$ python3 -q
>>> import numpy as np
>>> np.set_printoptions(suppress=True, linewidth=200)
>>> data = np.load("block15.npy")
>>> data
array([[35., 18., 42.,  0., 12., 42.],
       [18.,  8., 21.,  0.,  6., 21.],
       [42., 21., 48.,  0., 14., 49.],
       [ 0.,  0.,  0., -1.,  0.,  0.],
       [12.,  6., 14.,  0.,  3., 14.],
       [42., 21., 49.,  0., 14., 48.]])
>>> evals, V = np.linalg.eigh(data)
>>> np.abs(V[:, -1]).round(6).argmax()
np.int64(2)
>>> np.round(V.T @ V, 3) + 0
array([[1., 0., 0., 0., 0., 0.],
       [0., 1., 0., 0., 0., 0.],
       [0., 0., 1., 0., 0., 0.],
       [0., 0., 0., 1., 0., 0.],
       [0., 0., 0., 0., 1., 0.],
       [0., 0., 0., 0., 0., 1.]])
>>> np.round(np.linalg.eigvalsh(data @ data), 3)
array([    1.,     1.,     1.,     1.,     1., 21316.])
>>> (evals > 1e-8).sum(), (evals < -1e-8).sum()
(np.int64(1), np.int64(5))
>>> np.round(V.T @ data @ V, 3) + 0
array([[ -1.,   0.,   0.,   0.,   0.,   0.],
       [  0.,  -1.,   0.,   0.,   0.,   0.],
       [  0.,   0.,  -1.,   0.,   0.,   0.],
       [  0.,   0.,   0.,  -1.,   0.,   0.],
       [  0.,   0.,   0.,   0.,  -1.,   0.],
       [  0.,   0.,   0.,   0.,   0., 146.]])
>>> np.unique(evals.round(6) + 0, return_counts=True)[1]
array([5, 1])
>>> round(evals.sum(), 3), np.trace(data)
(np.float64(141.0), np.float64(141.0))
>>> left, sigma, Vh = np.linalg.svd(data)
>>> np.argmax(sigma[:-1] / (sigma[1:] + 1e-6)) + 1
np.int64(1)
>>> Y = left[:, :1] @ np.diag(sigma[:1]) @ Vh[:1]
>>> np.linalg.matrix_rank(Y)
np.int64(1)
>>> np.abs(data - Y).max()
np.float64(1.0)
>>> Y.round(3)
array([[35.755, 17.878, 41.714,  0.   , 11.918, 41.714],
       [17.878,  8.939, 20.857,  0.   ,  5.959, 20.857],
       [41.714, 20.857, 48.667,  0.   , 13.905, 48.667],
       [ 0.   ,  0.   ,  0.   ,  0.   ,  0.   ,  0.   ],
       [11.918,  5.959, 13.905,  0.   ,  3.973, 13.905],
       [41.714, 20.857, 48.667,  0.   , 13.905, 48.667]])
>>> round(float(np.linalg.norm(data - Y, 2)), 3), round(sigma[1], 3)
(1.0, np.float64(1.0))
>>> O, Rm = np.linalg.qr(data)
>>> np.round(np.abs(np.diag(Rm)), 3)
array([72.256,  1.118,  1.445,  1.   ,  1.021,  1.225])
>>> Rm.round(3)
array([[-72.256, -36.121, -84.283,   0.   , -24.081, -84.283],
       [  0.   ,   1.118,   0.522,   0.   ,   0.149,   0.522],
       [  0.   ,   0.   ,   1.445,   0.   ,   0.215,   0.753],
       [  0.   ,   0.   ,   0.   ,  -1.   ,   0.   ,   0.   ],
       [  0.   ,   0.   ,   0.   ,   0.   ,   1.021,   0.146],
       [  0.   ,   0.   ,   0.   ,   0.   ,   0.   ,  -1.225]])
>>> np.round(O.T @ O, 3) + 0
array([[1., 0., 0., 0., 0., 0.],
       [0., 1., 0., 0., 0., 0.],
       [0., 0., 1., 0., 0., 0.],
       [0., 0., 0., 1., 0., 0.],
       [0., 0., 0., 0., 1., 0.],
       [0., 0., 0., 0., 0., 1.]])
>>> m1 = np.array([[-3, -9, 0, 6, 2],
...     [-2, 0, 0, 8, 3],
...     [0, 0, 6, 0, 0],
...     [-2, 7, 0, -7, 0],
...     [-8, 4, 0, -9, -7]])
>>> Y = m1 / np.linalg.norm(m1, axis=1, keepdims=True)
>>> gram = Y @ Y.T
>>> gram[0].round(3)
array([ 1.   ,  0.6  ,  0.   , -0.86 , -0.484])
>>> (np.abs(gram) > 0.9).astype(int)
array([[1, 0, 0, 0, 0],
       [0, 1, 0, 0, 0],
       [0, 0, 1, 0, 0],
       [0, 0, 0, 1, 0],
       [0, 0, 0, 0, 1]])
>>> M = np.load("data.npy")
>>> M
array([[1, 0, 0, 0, 0],
       [0, 0, 0, 0, 1],
       [0, 1, 0, 0, 0],
       [0, 0, 1, 0, 0],
       [0, 0, 0, 1, 0]])
>>> np.round(np.sort(np.linalg.eigvals(M).real), 3) + 0
array([-1.,  0.,  0.,  1.,  1.])
>>> O, V = np.linalg.qr(M[:, :1])[0], np.linalg.qr(M[:, 1:])[0]
>>> sigma = np.linalg.svd(O.T @ V, compute_uv=False)
>>> np.degrees(np.arccos(sigma.clip(0, 1)))
array([90.])
>>> (sigma > 0.9).sum()
np.int64(0)
>>> round(np.linalg.norm(O @ O.T - V @ V.T, 2), 3)
np.float64(1.0)
